$ ipython --no-banner

In [1]: import numpy as np

In [2]: import numpy.linalg as la

In [3]: np.set_printoptions(suppress=True, linewidth=160)

In [4]: tidy = lambda a: np.round(a, 3) + 0

In [5]: K = np.loadtxt("layer10.csv", delimiter=",")

In [6]: K
Out[6]: 
array([[-0.3  ,  0.5  ,  0.8  , -0.714, -0.2  ,  0.9  ,  0.8  , -0.7  ],
       [-2.   ,  0.4  ,  0.4  , -4.063, -0.7  , -0.3  , -1.   ,  0.7  ],
       [-0.5  , -1.5  , -1.1  , -1.096, -0.9  , -0.9  ,  0.4  ,  0.7  ],
       [-0.2  ,  0.8  , -0.7  , -0.337,  0.3  ,  1.1  ,  0.3  , -1.3  ],
       [ 1.8  , -0.1  , -0.4  ,  3.551, -1.2  , -0.2  , -0.1  , -1.9  ],
       [-0.5  ,  0.2  ,  1.5  , -1.016,  1.   ,  0.9  , -0.4  , -0.2  ],
       [ 0.2  ,  1.1  , -1.4  ,  0.276, -0.8  , -1.3  ,  0.1  ,  0.7  ],
       [-0.4  , -2.3  , -0.7  , -0.773, -1.3  , -0.5  , -1.9  ,  0.   ],
       [ 0.8  ,  0.   ,  0.2  ,  1.514,  0.9  ,  0.9  , -0.1  ,  0.6  ],
       [-1.1  ,  1.4  , -1.2  , -2.111,  0.   ,  0.2  , -0.3  , -0.8  ],
       [ 1.5  , -2.   , -0.6  ,  3.092,  0.7  , -0.2  , -0.9  , -0.7  ],
       [ 1.6  ,  1.   , -1.5  ,  3.311, -1.5  , -1.2  ,  1.3  ,  0.9  ],
       [ 1.6  , -0.5  , -0.6  ,  3.03 , -0.6  ,  2.1  , -0.4  ,  0.1  ],
       [ 0.9  , -1.6  ,  0.5  ,  1.79 ,  0.2  , -0.3  , -0.2  ,  0.3  ],
       [-1.3  ,  0.5  ,  0.   , -2.545, -1.2  , -0.5  ,  0.4  ,  0.2  ],
       [ 1.2  , -2.2  , -1.3  ,  2.348,  1.2  , -1.4  ,  0.1  ,  0.3  ]])

In [7]: lab = K[:, 3] > np.median(K[:, 3])

In [8]: u = K[lab].mean(axis=0) - K[~lab].mean(axis=0)

In [9]: tidy((((K - K.mean(axis=0)) @ u > 0) == lab).mean())
Out[9]: np.float64(0.938)

In [10]: print(lab.astype(int))
[0 0 0 0 1 0 1 0 1 0 1 1 1 1 0 1]

In [11]: B = np.c_[K[:, :2] @ np.array([[1, 0], [-1, 0]]), np.array([2, 1, 2, 2, 2, 1, 0, 2, 0, 2, 1, 2, 0, 0, 2, 0])]

In [12]: tidy(B)
Out[12]: 
array([[-0.8,  0. ,  2. ],
       [-2.4,  0. ,  1. ],
       [ 1. ,  0. ,  2. ],
       [-1. ,  0. ,  2. ],
       [ 1.9,  0. ,  2. ],
       [-0.7,  0. ,  1. ],
       [-0.9,  0. ,  0. ],
       [ 1.9,  0. ,  2. ],
       [ 0.8,  0. ,  0. ],
       [-2.5,  0. ,  2. ],
       [ 3.5,  0. ,  1. ],
       [ 0.6,  0. ,  2. ],
       [ 2.1,  0. ,  0. ],
       [ 2.5,  0. ,  0. ],
       [-1.8,  0. ,  2. ],
       [ 3.4,  0. ,  0. ]])

In [13]: la.matrix_rank(np.c_[K, B])
Out[13]: np.int64(9)

In [14]: print(tidy(la.norm(B - K @ la.lstsq(K, B)[0], axis=0)))
[0.    0.    4.014]

In [15]: la.matrix_rank(B)
Out[15]: np.int64(2)

In [16]: dist = la.norm(K[:, None] - K[None], axis=-1)

In [17]: dist.shape
Out[17]: (16, 16)

In [18]: dist[3].round(6).argsort(kind="stable")[:4]
Out[18]: array([3, 0, 9, 5])

In [19]: tidy(dist[:5, :5])
Out[19]: 
array([[0.   , 4.601, 3.694, 1.842, 5.372],
       [4.601, 0.   , 4.39 , 5.21 , 9.007],
       [3.694, 4.39 , 0.   , 3.945, 6.077],
       [1.842, 5.21 , 3.945, 0.   , 4.947],
       [5.372, 9.007, 6.077, 4.947, 0.   ]])

In [20]: print(la.matrix_rank(dist ** 2))
10

In [21]: vec = np.array([4, 3, 3, 2, 2, 7, 9, 2])

In [22]: rhs = K @ vec

In [23]: tidy(la.pinv(K) @ K)
Out[23]: 
array([[1., 0., 0., 0., 0., 0., 0., 0.],
       [0., 1., 0., 0., 0., 0., 0., 0.],
       [0., 0., 1., 0., 0., 0., 0., 0.],
       [0., 0., 0., 1., 0., 0., 0., 0.],
       [0., 0., 0., 0., 1., 0., 0., 0.],
       [0., 0., 0., 0., 0., 1., 0., 0.],
       [0., 0., 0., 0., 0., 0., 1., 0.],
       [0., 0., 0., 0., 0., 0., 0., 1.]])

In [24]: tidy(la.solve(K.T @ K, K.T @ rhs))
Out[24]: array([4., 3., 3., 2., 2., 7., 9., 2.])

In [25]: rng = np.random.default_rng(6144)

In [26]: rhs = rhs + 0.02 * rng.normal(size=16)

In [27]: tidy(rhs)
Out[27]: array([ 12.99 , -24.829, -15.093,   7.221,   4.306,   5.36 ,  -7.927, -35.347,  15.234, -10.897,  -5.156,  13.588,  19.255,   0.997, -10.72 ,  -6.942])

In [28]: c, *_ = la.lstsq(K, rhs)

In [29]: print(c.round())
[4. 3. 3. 2. 2. 7. 9. 2.]

In [30]: tidy(la.norm(rhs - K @ c))
Out[30]: np.float64(0.064)

In [31]: Q, _ = la.qr(np.array([[-0.7, -0.8, 1.3, -0.4],
    ...:     [1.2, -1.7, 0.4, -0.8],
    ...:     [-0.2, 0.2, -0.4, 0.0],
    ...:     [0.4, -0.3, 0.7, -0.6]]))

In [32]: mat = Q[:, :4]

In [33]: tidy(mat)
Out[33]: 
array([[-0.48 , -0.865,  0.146,  0.026],
       [ 0.822, -0.501, -0.269,  0.013],
       [-0.137,  0.03 , -0.432,  0.891],
       [ 0.274,  0.005,  0.848,  0.453]])

In [34]: vec = np.array([0, 3, 6, 3])

In [35]: rhs = mat @ vec

In [36]: c, lr = np.zeros(4), 1 / la.norm(mat, 2) ** 2

In [37]: for i in range(4):
    ...:     c -= lr * mat.T @ (mat @ c - rhs)
    ...:     if i % 1 == 0: print(i, round(la.norm(mat @ c - rhs), 3))
    ...: 
0 0.0
1 0.0
2 0.0
3 0.0

In [38]: tidy(c)
Out[38]: array([0., 3., 6., 3.])

In [39]: print(tidy(la.cond(mat)))
1.0

In [40]: t3 = np.stack([mat, -2 * mat, mat[::-1]])

In [41]: tidy(t3.sum(axis=0))
Out[41]: 
array([[ 0.754,  0.87 ,  0.702,  0.427],
       [-0.959,  0.531, -0.163,  0.878],
       [ 0.959, -0.531,  0.163, -0.878],
       [-0.754, -0.87 , -0.702, -0.427]])

In [42]: la.matrix_rank(t3.reshape(3, -1))
Out[42]: np.int64(2)

In [43]: tidy(la.norm(t3, axis=(1, 2)))
Out[43]: array([2., 4., 2.])

In [44]: print(tidy(la.det(t3)))
[ -1. -16.  -1.]

In [45]: vec = np.array([1, 4, -1, 1])

In [46]: a = np.maximum(mat @ vec, 0)

In [47]: tidy(np.maximum(mat @ vec, 0) - np.maximum(-mat @ vec, 0))
Out[47]: array([-4.059, -0.901,  1.305, -0.1  ])

In [48]: tidy(a)
Out[48]: array([0.   , 0.   , 1.305, 0.   ])

In [49]: tidy(mat.T @ a)
Out[49]: array([-0.179,  0.039, -0.564,  1.162])

In [50]: tidy(np.tanh(mat @ vec))
Out[50]: array([-0.999, -0.717,  0.863, -0.1  ])

In [51]: tidy(np.maximum(mat @ (3 * vec), 0))
Out[51]: array([0.   , 0.   , 3.915, 0.   ])

In [52]: np.flatnonzero(a > 1e-9)
Out[52]: array([2])

In [53]: u = np.array([1, 3])

In [54]: print(tidy(np.array([np.convolve(row, u, "same") for row in mat])))
[[-0.48  -2.304 -2.448  0.465]
 [ 0.822  1.965 -1.773 -0.796]
 [-0.137 -0.381 -0.343 -0.406]
 [ 0.274  0.827  0.864  2.998]]

In [55]: tidy(np.polyval(u, mat[3]))
Out[55]: array([3.274, 3.005, 3.848, 3.453])

In [56]: tidy(np.correlate(mat[3], mat[1], "full"))
Out[56]: array([ 0.003, -0.074, -0.128,  0.   , -0.543,  0.47 ,  0.373])

In [57]: F = np.loadtxt("dump.csv", delimiter=",")

In [58]: print(F)
[[0. 1. 0. 0.]
 [0. 0. 1. 0.]
 [0. 0. 0. 1.]
 [1. 0. 0. 0.]]

In [59]: tidy(np.sort(np.abs(la.eigvals(F)))[::-1])
Out[59]: array([1., 1., 1., 1.])

In [60]: tidy(la.matrix_power(F, 2))
Out[60]: 
array([[0., 0., 1., 0.],
       [0., 0., 0., 1.],
       [1., 0., 0., 0.],
       [0., 1., 0., 0.]])

In [61]: p = np.eye(4)[3]

In [62]: for _ in range(4):
    ...:     p = p @ F
    ...:     print(p.round(3))
    ...: 
[1. 0. 0. 0.]
[0. 1. 0. 0.]
[0. 0. 1. 0.]
[0. 0. 0. 1.]

In [63]: (F + F.T) / 2
Out[63]: 
array([[0. , 0.5, 0. , 0.5],
       [0.5, 0. , 0.5, 0. ],
       [0. , 0.5, 0. , 0.5],
       [0.5, 0. , 0.5, 0. ]])

In [64]: np.trace(F)
Out[64]: np.float64(0.0)

In [65]: tidy(la.matrix_power(F, 4))
Out[65]: 
array([[1., 0., 0., 0.],
       [0., 1., 0., 0.],
       [0., 0., 1., 0.],
       [0., 0., 0., 1.]])

In [66]: tidy(la.det(F))
Out[66]: np.float64(-1.0)

In [67]: u = np.array([0, 0, 2, 0])

In [68]: B = F + np.outer(u, np.eye(4)[3])

In [69]: tidy(la.det(B) / la.det(F)), tidy(1 + la.solve(F, u)[3])
Out[69]: (np.float64(3.0), np.float64(3.0))

In [70]: print(tidy(la.pinv(F)))
[[0. 0. 0. 1.]
 [1. 0. 0. 0.]
 [0. 1. 0. 0.]
 [0. 0. 1. 0.]]

In [71]: F[:, 1] @ F[:, 3]
Out[71]: np.float64(0.0)

In [72]: u = np.array([8, 7, 5, 8])

In [73]: M = np.outer(rng.normal(size=36), u) + 0.02 * rng.normal(size=(36, 4))

In [74]: tidy(M)
Out[74]: 
array([[ -3.758,  -3.317,  -2.372,  -3.782],
       [  9.288,   8.148,   5.846,   9.265],
       [ -0.448,  -0.366,  -0.292,  -0.421],
       [ -8.242,  -7.189,  -5.143,  -8.222],
       [-11.09 ,  -9.672,  -6.894, -11.031],
       [ 10.154,   8.867,   6.34 ,  10.094],
       [  1.058,   0.993,   0.679,   1.096],
       [  0.558,   0.471,   0.345,   0.565],
       [ 10.675,   9.396,   6.626,  10.656],
       [  4.444,   3.871,   2.755,   4.434],
       [  3.954,   3.484,   2.484,   3.95 ],
       [  2.454,   2.159,   1.534,   2.441],
       [ 10.304,   9.023,   6.469,  10.342],
       [  1.287,   1.121,   0.791,   1.274],
       [  8.024,   7.056,   5.023,   8.054],
       [ -0.598,  -0.537,  -0.399,  -0.601],
       [ -1.064,  -0.95 ,  -0.708,  -1.079],
       [ -5.107,  -4.459,  -3.183,  -5.084],
       [-11.029,  -9.647,  -6.844, -11.046],
       [ -3.927,  -3.448,  -2.497,  -3.941],
       [  6.784,   5.944,   4.222,   6.772],
       [  0.27 ,   0.251,   0.202,   0.248],
       [  0.733,   0.643,   0.467,   0.738],
       [ -0.151,  -0.137,  -0.132,  -0.203],
       [-13.79 , -12.023,  -8.573, -13.789],
       [ 16.519,  14.463,  10.301,  16.508],
       [ -7.44 ,  -6.511,  -4.65 ,  -7.421],
       [ -0.292,  -0.279,  -0.174,  -0.306],
       [-12.808, -11.22 ,  -7.986, -12.786],
       [  6.522,   5.726,   4.092,   6.543],
       [  7.556,   6.6  ,   4.688,   7.524],
       [ 10.516,   9.218,   6.55 ,  10.502],
       [ 12.178,  10.633,   7.603,  12.152],
       [ -8.266,  -7.182,  -5.133,  -8.213],
       [ 12.166,  10.657,   7.625,  12.194],
       [  3.297,   2.873,   2.042,   3.301]])

In [75]: u = np.array([0, 1, 0, 2])

In [76]: B = mat + np.outer(u, np.eye(4)[1])

In [77]: la.matrix_rank(la.inv(B) - la.inv(mat), tol=1e-8)
Out[77]: np.int64(1)

In [78]: tidy(B)
Out[78]: 
array([[-0.48 , -0.865,  0.146,  0.026],
       [ 0.822,  0.499, -0.269,  0.013],
       [-0.137,  0.03 , -0.432,  0.891],
       [ 0.274,  2.005,  0.848,  0.453]])
